% ipython --no-banner

In [1]: import numpy as np

In [2]: from numpy import linalg as LA

In [3]: np.set_printoptions(precision=2, suppress=True, linewidth=140)

In [4]: B = np.array([[0, -1, 0, -2, 0, 0, 1], [2, -2, 1, 1, -1, -2, -2]])

In [5]: F = B.T @ B

In [6]: F
Out[6]: 
array([[ 4, -4,  2,  2, -2, -4, -4],
       [-4,  5, -2,  0,  2,  4,  3],
       [ 2, -2,  1,  1, -1, -2, -2],
       [ 2,  0,  1,  5, -1, -2, -4],
       [-2,  2, -1, -1,  1,  2,  2],
       [-4,  4, -2, -2,  2,  4,  4],
       [-4,  3, -2, -4,  2,  4,  5]])

In [7]: # rows and columns are dependent

In [8]: w, V = LA.eigh(F)

In [9]: np.abs(V[:, -1]).round(6).argmax()
Out[9]: np.int64(6)

In [10]: np.round(LA.eigvalsh(F @ F), 2) + 0
Out[10]: array([  0.  ,   0.  ,   0.  ,   0.  ,   0.  ,  32.48, 372.52])

In [11]: np.round(V.T @ F @ V, 2) + 0
Out[11]: 
array([[ 0. ,  0. ,  0. ,  0. ,  0. ,  0. ,  0. ],
       [ 0. ,  0. ,  0. ,  0. ,  0. ,  0. ,  0. ],
       [ 0. ,  0. ,  0. ,  0. ,  0. ,  0. ,  0. ],
       [ 0. ,  0. ,  0. ,  0. ,  0. ,  0. ,  0. ],
       [ 0. ,  0. ,  0. ,  0. ,  0. ,  0. ,  0. ],
       [ 0. ,  0. ,  0. ,  0. ,  0. ,  5.7,  0. ],
       [ 0. ,  0. ,  0. ,  0. ,  0. ,  0. , 19.3]])

In [12]: np.round(V @ np.diag(w) @ V.T, 2) + 0
Out[12]: 
array([[ 4., -4.,  2.,  2., -2., -4., -4.],
       [-4.,  5., -2.,  0.,  2.,  4.,  3.],
       [ 2., -2.,  1.,  1., -1., -2., -2.],
       [ 2.,  0.,  1.,  5., -1., -2., -4.],
       [-2.,  2., -1., -1.,  1.,  2.,  2.],
       [-4.,  4., -2., -2.,  2.,  4.,  4.],
       [-4.,  3., -2., -4.,  2.,  4.,  5.]])

In [13]: rk = LA.matrix_rank(F)

In [14]: rk
Out[14]: np.int64(2)

In [15]: N = LA.svd(F)[2][rk:].T

In [16]: np.allclose(F @ N, 0)
Out[16]: True

In [17]: [int(LA.matrix_rank(np.delete(F, i, axis=0))) for i in range(7)]
Out[17]: [2, 2, 2, 2, 2, 2, 2]

In [18]: left, s, VT = LA.svd(F)

In [19]: s.round(2) + 0
Out[19]: array([19.3,  5.7,  0. ,  0. ,  0. ,  0. ,  0. ])

In [20]: B = left[:, :2] @ np.diag(s[:2]) @ VT[:2]

In [21]: B.round(2) + 0
Out[21]: 
array([[ 4., -4.,  2.,  2., -2., -4., -4.],
       [-4.,  5., -2.,  0.,  2.,  4.,  3.],
       [ 2., -2.,  1.,  1., -1., -2., -2.],
       [ 2.,  0.,  1.,  5., -1., -2., -4.],
       [-2.,  2., -1., -1.,  1.,  2.,  2.],
       [-4.,  4., -2., -2.,  2.,  4.,  4.],
       [-4.,  3., -2., -4.,  2.,  4.,  5.]])

In [22]: round(LA.norm(F - B) / LA.norm(F), 2)
Out[22]: np.float64(0.0)

In [23]: LA.matrix_rank(B)
Out[23]: np.int64(2)

In [24]: Q, _ = LA.qr(np.array([[1.2, -0.5, -1.4, 0.6, -0.9, 0.4, 0.4],
    ...:     [-0.4, 2.4, 1.3, -0.4, -0.4, -1.2, 0.2],
    ...:     [1.9, -1.0, -0.1, 0.3, 0.1, 1.8, 2.2],
    ...:     [1.1, -0.9, 0.0, 0.8, 0.5, -0.7, -0.2],
    ...:     [0.6, 0.6, 0.3, 1.2, -0.6, -0.9, 0.2],
    ...:     [1.2, -0.4, -0.6, 0.3, -0.7, 0.0, 0.8],
    ...:     [-1.8, 0.8, -0.8, -1.9, 1.0, 0.6, 0.0]]))

In [25]: mat = -3 * Q

In [26]: mat.round(2) + 0
Out[26]: 
array([[ 1.06,  0.16, -2.23,  0.65,  0.16, -0.21,  1.54],
       [-0.35,  2.72,  0.26, -0.76, -0.09,  0.53,  0.73],
       [ 1.68,  0.  ,  0.25, -1.88, -0.47, -1.52, -0.16],
       [ 0.97, -0.4 ,  0.52,  0.14, -2.18,  1.62,  0.5 ],
       [ 0.53,  1.14, -0.14,  1.73, -1.04, -1.11, -1.45],
       [ 1.06,  0.28, -0.95, -0.53,  0.92,  1.58, -1.8 ],
       [-1.6 , -0.18, -1.64, -1.08, -1.44, -0.19, -0.68]])

In [27]: np.round(mat[:, 1] @ mat[:, 5], 2)
Out[27]: np.float64(-0.0)

In [28]: LA.norm(mat, axis=0)
Out[28]: array([3., 3., 3., 3., 3., 3., 3.])

In [29]: np.round(mat.T @ mat, 2) + 0
Out[29]: 
array([[9., 0., 0., 0., 0., 0., 0.],
       [0., 9., 0., 0., 0., 0., 0.],
       [0., 0., 9., 0., 0., 0., 0.],
       [0., 0., 0., 9., 0., 0., 0.],
       [0., 0., 0., 0., 9., 0., 0.],
       [0., 0., 0., 0., 0., 9., 0.],
       [0., 0., 0., 0., 0., 0., 9.]])

In [30]: LA.svd(mat, compute_uv=False)
Out[30]: array([3., 3., 3., 3., 3., 3., 3.])
